$ ipython --no-banner

In [1]: import numpy as np

In [2]: import numpy.linalg as la

In [3]: np.set_printoptions(precision=2, suppress=True, linewidth=120)

In [4]: def rnd(a):
   ...:     return np.round(a, 2) + 0
   ...: 

In [5]: feats = np.loadtxt("a.csv", delimiter=",")

In [6]: rnd(feats)
Out[6]: 
array([[ -1.13,  -5.69,  -4.19,   6.95,  -5.71,  -7.81,  -6.82,  -6.65,  -3.55,   0.44,  10.17],
       [  0.47,   7.05,  -2.27,  -0.21,  -3.65,  10.61,   7.52,  -9.95,  -1.2 ,   7.85,   0.45],
       [  1.16,   6.35,   3.82,  -6.79,   5.15,   8.82,   7.51,   5.34,   3.32,   0.46,  -9.86],
       [ -0.34,  -6.45,   2.81,  -0.63,   4.39,  -9.8 ,  -6.79,  10.89,   1.65,  -8.01,  -1.7 ],
       [ -1.12,  -5.38,  -4.33,   6.98,  -5.94,  -7.33,  -6.49,  -7.2 ,  -3.63,   0.84,  10.27],
       [ -0.71,  -0.58,  -5.16,   6.03,  -7.38,  -0.21,  -1.29, -12.21,  -3.91,   5.37,   9.32],
       [  0.73,   0.76,   5.16,  -6.11,   7.38,   0.47,   1.49,  12.11,   3.93,  -5.24,  -9.42],
       [ -1.02,  -3.9 ,  -4.83,   6.96,  -6.73,  -5.11,  -4.92,  -9.33,  -3.9 ,   2.51,  10.39],
       [ -0.7 ,  -7.9 ,   1.17,   1.79,   2.1 , -11.72,  -8.61,   7.78,   0.31,  -7.24,   1.91],
       [  0.41,   6.77,  -2.54,   0.2 ,  -4.02,  10.23,   7.18, -10.43,  -1.42,   7.94,   1.06],
       [ -1.01,  -8.39,  -0.86,   4.27,  -0.79, -12.18,  -9.4 ,   3.14,  -1.25,  -5.32,   5.71],
       [  0.18,  -3.46,   4.42,  -3.61,   6.54,  -5.62,  -3.28,  12.94,   3.07,  -7.57,  -6.  ],
       [  1.01,   8.39,   0.87,  -4.27,   0.8 ,  12.18,   9.4 ,  -3.13,   1.25,   5.32,  -5.72],
       [ -0.58,  -7.49,   1.78,   0.93,   2.96, -11.19,  -8.07,   9.03,   0.8 ,  -7.62,   0.62],
       [ -0.82,  -8.22,   0.46,   2.72,   1.1 , -12.1 ,  -9.05,   6.25,  -0.25,  -6.68,   3.31],
       [  0.31,  -2.58,   4.69,  -4.26,   6.88,  -4.37,  -2.27,  13.05,   3.33,  -7.22,  -6.92],
       [  0.8 ,   1.41,   5.16,  -6.36,   7.34,   1.42,   2.21,  11.69,   3.97,  -4.74,  -9.73],
       [ -0.64,  -0.03,  -5.13,   5.79,  -7.37,   0.59,  -0.68, -12.48,  -3.85,   5.75,   9.  ],
       [  0.91,   2.54,   5.07,  -6.71,   7.16,   3.09,   3.45,  10.77,   3.99,  -3.8 , -10.15],
       [  1.15,   6.26,   3.88,  -6.82,   5.24,   8.68,   7.41,   5.54,   3.35,   0.33,  -9.91],
       [  0.18,  -3.44,   4.43,  -3.63,   6.55,  -5.59,  -3.26,  12.94,   3.08,  -7.56,  -6.03],
       [ -0.42,   1.74,  -4.89,   4.82,  -7.12,   3.16,   1.31, -13.01,  -3.54,   6.81,   7.69],
       [ -0.88,  -2.26,  -5.1 ,   6.63,  -7.22,  -2.67,  -3.14, -11.03,  -3.99,   4.05,  10.06]])

In [7]: # rows and columns are dependent

In [8]: Ac = feats - feats.mean(axis=0)

In [9]: vecs = la.svd(Ac)[2][:2]

In [10]: out = Ac - Ac @ vecs.T @ vecs

In [11]: rnd(la.norm(out) / la.norm(Ac))
Out[11]: np.float64(0.0)

In [12]: la.norm(out, axis=1).round(6).argmax()
Out[12]: np.int64(0)
